% python3 -q
>>> import numpy as np
>>> from numpy import linalg as LA
>>> np.set_printoptions(suppress=True, linewidth=100)
>>> rnd = lambda a: np.round(a, 2) + 0
>>> feats = np.load("mat.npy")
>>> feats
array([[-12.69,  11.4 ,  13.89],
       [  5.9 ,   7.03, -15.71],
       [ 34.18, -40.74,  10.48],
       [ 10.08, -10.25,  -8.99],
       [ -0.84,  -3.2 ,   2.58],
       [ -0.63,  -6.97,  -2.82],
       [  0.6 , -26.43,  31.42],
       [-26.55,   4.24,   5.33],
       [ 10.86,   6.59,   7.75],
       [ -4.35,   0.84,   9.63],
       [ -0.62,  33.78, -22.32],
       [-11.05,  -6.12,  -0.61],
       [  0.58,  -9.84, -11.36],
       [ -6.06, -38.98,  -5.86],
       [  8.89,   5.5 , -21.34],
       [-20.52,   3.19,  -5.67],
       [ -7.65,  -6.92,   6.46],
       [  6.46,  12.53, -19.66],
       [-14.35,  11.59,   4.04],
       [ -9.98, -29.19,  14.53],
       [ 25.52,  12.62, -10.52],
       [ 24.49,  14.32, -25.44]])
>>> Xc = feats - feats.mean(axis=0)
>>> V = LA.svd(Xc)[2][:2]
>>> B = Xc - Xc @ V.T @ V
>>> rnd(np.diag(V.T @ V))
array([0.8 , 0.79, 0.41])
>>> B = np.c_[feats[:, :2] @ np.array([[0, 2], [-2, 1]]), np.array([2, 2, 0, 0, 1, 0, -2, 2, 0, -2, 1, 2, -2, -2, -2, 2, 1, 2, -2, 1, -2, -2])]
>>> rnd(B)
array([[-22.8 , -13.98,   2.  ],
       [-14.06,  18.83,   2.  ],
       [ 81.48,  27.62,   0.  ],
       [ 20.5 ,   9.91,   0.  ],
       [  6.4 ,  -4.88,   1.  ],
       [ 13.94,  -8.23,   0.  ],
       [ 52.86, -25.23,  -2.  ],
       [ -8.48, -48.86,   2.  ],
       [-13.18,  28.31,   0.  ],
       [ -1.68,  -7.86,  -2.  ],
       [-67.56,  32.54,   1.  ],
       [ 12.24, -28.22,   2.  ],
       [ 19.68,  -8.68,  -2.  ],
       [ 77.96, -51.1 ,  -2.  ],
       [-11.  ,  23.28,  -2.  ],
       [ -6.38, -37.85,   2.  ],
       [ 13.84, -22.22,   1.  ],
       [-25.06,  25.45,   2.  ],
       [-23.18, -17.11,  -2.  ],
       [ 58.38, -49.15,   1.  ],
       [-25.24,  63.66,  -2.  ],
       [-28.64,  63.3 ,  -2.  ]])
>>> rnd(LA.lstsq(feats, B[:, 0])[0])
array([ 0., -2.,  0.])
